$ ipython --no-banner

In [1]: import numpy as np

In [2]: np.set_printoptions(precision=3, suppress=True, linewidth=100)

In [3]: m1 = np.load("run1.npy")

In [4]: print(m1)
[[ 3  2 -2]
 [-1  3 -2]
 [-3  1 -1]
 [-2 -2  1]
 [ 2  0 -3]]

In [5]: print(np.round(np.linalg.norm(m1[1], 1), 3), round(np.linalg.norm(m1[1], np.inf), 3))
6.0 3.0

In [6]: print(np.linalg.norm(m1, axis=0))
[5.196 4.243 4.359]

In [7]: print(m1[1] @ m1[0])
7

In [8]: X = np.loadtxt("mat.csv", delimiter=",")

In [9]: print(X)
[[-2.94   0.338  0.04 ]
 [ 0.338 -1.086  0.225]
 [ 0.04   0.225 -2.974]]

In [10]: vals, V = np.linalg.eigh(X)

In [11]: print(np.round(V.T @ X @ V, 3) + 0)
[[-3.001  0.     0.   ]
 [ 0.    -3.     0.   ]
 [ 0.     0.    -1.   ]]

In [12]: print(np.abs(V[:, -1]))
[0.173 0.978 0.115]

In [13]: print(round(vals.sum(), 3), np.trace(X))
-7.0 -7.0

In [14]: print(V @ np.diag(vals) @ V.T)
[[-2.94   0.338  0.04 ]
 [ 0.338 -1.086  0.225]
 [ 0.04   0.225 -2.974]]

In [15]: P = np.triu(np.array([[3, 0, 8], [0, 3, 7], [1, 9, 9]]), 1) + np.eye(3)

In [16]: A2 = P @ X @ np.linalg.inv(P)

In [17]: print(np.poly(A2))
[ 1.     7.    15.     8.999]

In [18]: print(np.trace(A2), np.trace(X))
-7.0 -7.0

In [19]: print(round(float(np.linalg.det(A2)), 3))
-8.999

In [20]: print(np.linalg.matrix_rank(A2))
3

In [21]: print(P @ X - X @ P)
[[  0.32    1.8    -2.638]
 [  0.28    1.575 -15.92 ]
 [  0.      0.     -1.895]]

In [22]: A2 = np.array([[-7, 6, -7, 2], [5, 4, 5, -2]])

In [23]: K = A2.T @ A2

In [24]: print(K)
[[ 74 -22  74 -24]
 [-22  52 -22   4]
 [ 74 -22  74 -24]
 [-24   4 -24   8]]

In [25]: print(K @ np.linalg.pinv(K) @ K)
[[ 74. -22.  74. -24.]
 [-22.  52. -22.   4.]
 [ 74. -22.  74. -24.]
 [-24.   4. -24.   8.]]

In [26]: print(np.linalg.lstsq(K[:-1].T, K[-1])[2])
2

In [27]: print(np.round(np.trace(np.linalg.pinv(K) @ K), 3))
2.0

In [28]: print(np.abs(np.diag(np.linalg.qr(K)[1])) > 1e-9)
[ True  True False False]

In [29]: print(np.allclose(K[:-1].T @ np.linalg.lstsq(K[:-1].T, K[-1])[0], K[-1]))
True

In [30]: Uu, s, vt = np.linalg.svd(K)

In [31]: V = vt[:(s > 1e-8).sum()]

In [32]: rng = np.random.default_rng(993)

In [33]: x = K[3] + -3 * K[1] + rng.integers(2) * np.eye(4)[2]

In [34]: print(x)
[  42. -152.   43.   -4.]

In [35]: print(np.allclose(V.T @ V @ x, x))
False

In [36]: A = np.load("dump.npy")

In [37]: print(A)
[[ 0.43  -0.57   0.407 -0.57 ]
 [-0.57   0.43   0.407 -0.57 ]
 [ 0.407  0.407  0.709  0.407]
 [-0.57  -0.57   0.407  0.43 ]]

In [38]: P = np.triu(np.array([[2, 1, -3, 0], [1, 1, -2, 2], [1, 2, 3, 2], [-2, -2, -1, 1]]), 1) + np.eye(4)

In [39]: A2 = P @ A @ np.linalg.inv(P)

In [40]: print(round(float(np.trace(A2)), 3), np.trace(A))
2.0 2.0

In [41]: print(A2)
[[-1.36   0.    -5.395  8.43 ]
 [-2.523  1.    -5.767  9.012]
 [-0.733  0.    -0.674  2.616]
 [-0.57   0.    -1.302  3.035]]

In [42]: q, V = np.linalg.qr(A[:, :3])[0], np.linalg.qr(A[:, 3:])[0]

In [43]: s = np.linalg.svd(q.T @ V, compute_uv=False)

In [44]: print((s > 0.9).sum())
0

In [45]: print(np.round(np.linalg.norm(q @ q.T - V @ V.T, 2), 3))
1.0

In [46]: r0 = np.array([-2, -3, -2, 2])

In [47]: A2 = A + np.outer(r0, np.eye(4)[2])

In [48]: print(np.linalg.matrix_rank(np.linalg.inv(A2) - np.linalg.inv(A), tol=1e-8))
1

In [49]: print(np.linalg.matrix_rank(A2 - A))
1

In [50]: x = np.array([3, -3, 0, -4])

In [51]: target = A @ x

In [52]: print(target)
[ 5.279 -0.721 -1.628 -1.721]

In [53]: print(np.round(np.linalg.solve(A, -1 * target), 3) + 0)
[-3.  3.  0.  4.]

In [54]: print(np.round(np.linalg.solve(A, target), 3) + 0)
[ 3. -3.  0. -4.]

In [55]: print(np.round(np.linalg.solve(A, A[:, 2]), 3) + 0)
[0. 0. 1. 0.]

In [56]: print(np.round(np.linalg.solve(A, target + A[:, 3]), 3) + 0)
[ 3. -3.  0. -3.]

In [57]: np.linalg.solve(A, target[:-1])
ValueError: solve1: Input operand 1 has a mismatch in its core dimension 0, with gufunc signature (m,m),(m)->(m) (size 3 is different from 4)


In [58]: T = np.stack([A, -2 * A, A[::-1]])

In [59]: print(np.linalg.matrix_rank(T.reshape(3, -1)))
2

In [60]: print((T @ A.T).shape)
(3, 4, 4)

In [61]: print(np.linalg.det(T))
[ -1. -16.  -1.]

In [62]: print(np.linalg.matrix_rank(T))
[4 4 4]
